>>> import numpy as np
>>> np.set_printoptions(precision=2, suppress=True, linewidth=100)
>>> feats = np.load("w.npy")
>>> feats
array([[  2.44,   3.2 ,   6.54,   6.55],
       [  1.58,   2.17,   4.34,   4.3 ],
       [ -2.92,  -3.91,  -7.61,  -7.71],
       [ -3.23,  -4.26,  -8.48,  -8.43],
       [  0.52,   0.58,   1.15,   1.22],
       [  3.33,   4.67,   9.11,   9.07],
       [ -0.74,  -0.88,  -1.73,  -1.73],
       [  1.94,   2.46,   4.98,   4.94],
       [  1.36,   1.65,   3.54,   3.52],
       [ -0.42,  -0.56,  -1.3 ,  -1.12],
       [ -0.24,  -0.44,  -0.83,  -0.81],
       [ -1.64,  -2.16,  -4.3 ,  -4.35],
       [  0.15,   0.32,   0.43,   0.46],
       [  1.89,   2.46,   4.84,   4.89],
       [ -3.76,  -4.98, -10.04, -10.04],
       [ -3.5 ,  -4.56,  -9.14,  -9.28],
       [  3.52,   4.6 ,   9.19,   9.16],
       [  3.18,   4.07,   8.09,   8.13],
       [ -1.28,  -1.7 ,  -3.52,  -3.54],
       [ -0.01,   0.14,   0.15,   0.14],
       [ -1.28,  -1.73,  -3.39,  -3.37],
       [ -2.88,  -3.97,  -7.87,  -7.9 ],
       [ -1.  ,  -1.43,  -2.75,  -2.81],
       [ -0.24,  -0.33,  -0.67,  -0.79],
       [  3.41,   4.4 ,   8.99,   8.98]])
>>> [round(float(x), 2) for x in np.linalg.svd(feats, compute_uv=False)[:3]]
[45.66, 0.31, 0.25]
>>> np.abs(np.linalg.svd(feats)[2][-1])
array([0.41, 0.34, 0.42, 0.74])
>>> np.argsort(-np.linalg.norm(feats, axis=0).round(6), kind="stable")[:3]
array([3, 2, 1])
>>> np.round(np.linalg.norm(feats, 2) / np.linalg.norm(feats), 2)
np.float64(1.0)
>>> G = np.cov(feats, rowvar=False)
>>> G
array([[ 5.19,  6.86, 13.71, 13.74],
       [ 6.86,  9.08, 18.13, 18.17],
       [13.71, 18.13, 36.23, 36.29],
       [13.74, 18.17, 36.29, 36.37]])
>>> np.argwhere(np.triu(np.abs(np.corrcoef(feats.T)) > 0.8, 1))
array([[0, 1],
       [0, 2],
       [0, 3],
       [1, 2],
       [1, 3],
       [2, 3]])
>>> G.shape
(4, 4)
>>> np.round(np.linalg.eigvalsh(G)[::-1], 2) + 0
array([86.86,  0.  ,  0.  ,  0.  ])
>>> np.round(np.polyfit(feats[:, 3], feats[:, 1], 1), 2) + 0
array([0.5, 0. ])
>>> Xs = (feats - feats.mean(axis=0)) / feats.std(axis=0)
>>> np.argwhere(np.abs(Xs) > 2)
array([], shape=(0, 2), dtype=int64)
>>> beta = np.linalg.lstsq(np.delete(Xs, 2, axis=1), Xs[:, 2])[0]
>>> np.abs(beta).argmax()
np.int64(2)
>>> u = np.array([-1, -2, 0])
>>> np.convolve(feats[6], u)
array([0.74, 2.36, 3.49, 5.19, 3.46, 0.  ])
>>> np.polyval(u, feats[6])
array([0.93, 0.99, 0.47, 0.47])
>>> data = np.array([[-5.81, -5.92, 5.41],
...     [1.22, 6.18, -0.22],
...     [-8.57, -0.09, 9.59],
...     [5.81, -1.69, -6.8],
...     [-5.79, 1.72, 6.8],
...     [1.61, -4.41, -2.59],
...     [2.97, -3.53, -4.0],
...     [5.62, 3.62, -5.62],
...     [5.99, 0.62, -6.63],
...     [-3.61, -3.41, 3.43],
...     [-2.4, -4.78, 1.77],
...     [0.18, -5.3, -1.18],
...     [-0.98, -3.92, 0.39],
...     [2.61, -0.47, -2.99],
...     [8.76, 2.4, -9.4],
...     [-3.77, 1.91, 4.58],
...     [0.39, 4.6, 0.42],
...     [1.55, 3.21, -1.21],
...     [-6.02, -0.61, 6.62],
...     [-2.22, -2.52, 1.99]])
>>> x = np.array([-3, 0, -1])
>>> y = data @ x
>>> beta, lr = np.zeros(3), 1 / np.linalg.norm(data, 2) ** 2
>>> for i in range(6):
...     beta -= lr * data.T @ (data @ beta - y)
...     if i % 1 == 0: print(i, round(np.linalg.norm(data @ beta - y), 2))
... 
0 2.04
1 1.51
2 1.12
3 0.84
4 0.64
5 0.49
>>> np.round(np.linalg.cond(data), 2)
np.float64(427.57)
>>> beta
array([-0.87, -0.32,  0.91])
>>> Xs = data - data.mean(axis=0)
>>> V = np.linalg.svd(Xs)[2][:2]
>>> Y = Xs - Xs @ V.T @ V
>>> np.round(np.cov(Xs @ V.T, rowvar=False), 2) + 0
array([[48.47,  0.  ],
       [ 0.  , 12.29]])
>>> np.diag(V.T @ V)
array([0.45, 0.99, 0.56])
>>> z = data[:, 2] > np.median(data[:, 2])
>>> u = data[z].mean(axis=0) - data[~z].mean(axis=0)
>>> (((data - data.mean(axis=0)) @ u > 0) == z).mean()
np.float64(0.95)
>>> x = np.array([-3, 3, 3])
>>> y = data @ x
>>> np.round(np.linalg.pinv(data) @ data, 2) + 0
array([[1., 0., 0.],
       [0., 1., 0.],
       [0., 0., 1.]])
>>> np.linalg.solve(data.T @ data, data.T @ y)
array([-3.,  3.,  3.])
>>> np.linalg.lstsq(data, y)[0]
array([-3.,  3.,  3.])
>>> rng = np.random.default_rng(8491)
>>> y = y + 0.02 * rng.normal(size=20)
>>> y
array([ 15.91,  14.21,  54.23, -42.9 ,  42.92, -25.82, -31.51, -22.88, -36.02,  10.93,  -1.86,
       -19.96,  -7.63, -18.2 , -47.28,  30.81,  13.89,   1.33,  36.07,   5.08])
>>> beta, *_ = np.linalg.lstsq(data, y)
>>> round(float(np.linalg.norm(y - data @ beta)), 2)
0.07
>>> [round(float(np.linalg.norm(np.linalg.solve(data.T @ data + lam * np.eye(3), data.T @ y))), 2) for lam in (0, 1, 10, 100)]
[5.16, 5.15, 5.04, 4.22]
>>> mat = np.load("case2.npy")
>>> mat
array([[-1.4,  1.5,  0.5, -0.9,  2.2],
       [ 0.8,  0. ,  1.3, -1.4, -0.2],
       [-0.5,  0.2, -0.3, -0.6,  0.6],
       [ 0. , -0.2, -0.4,  0.1, -1.8]])
>>> x = np.array([0, 1, 0, 0, 0])
>>> a = np.maximum(mat @ x, 0)
>>> np.maximum(mat @ x, 0) - np.maximum(-mat @ x, 0)
array([ 1.5,  0. ,  0.2, -0.2])
>>> a
array([1.5, 0. , 0.2, 0. ])
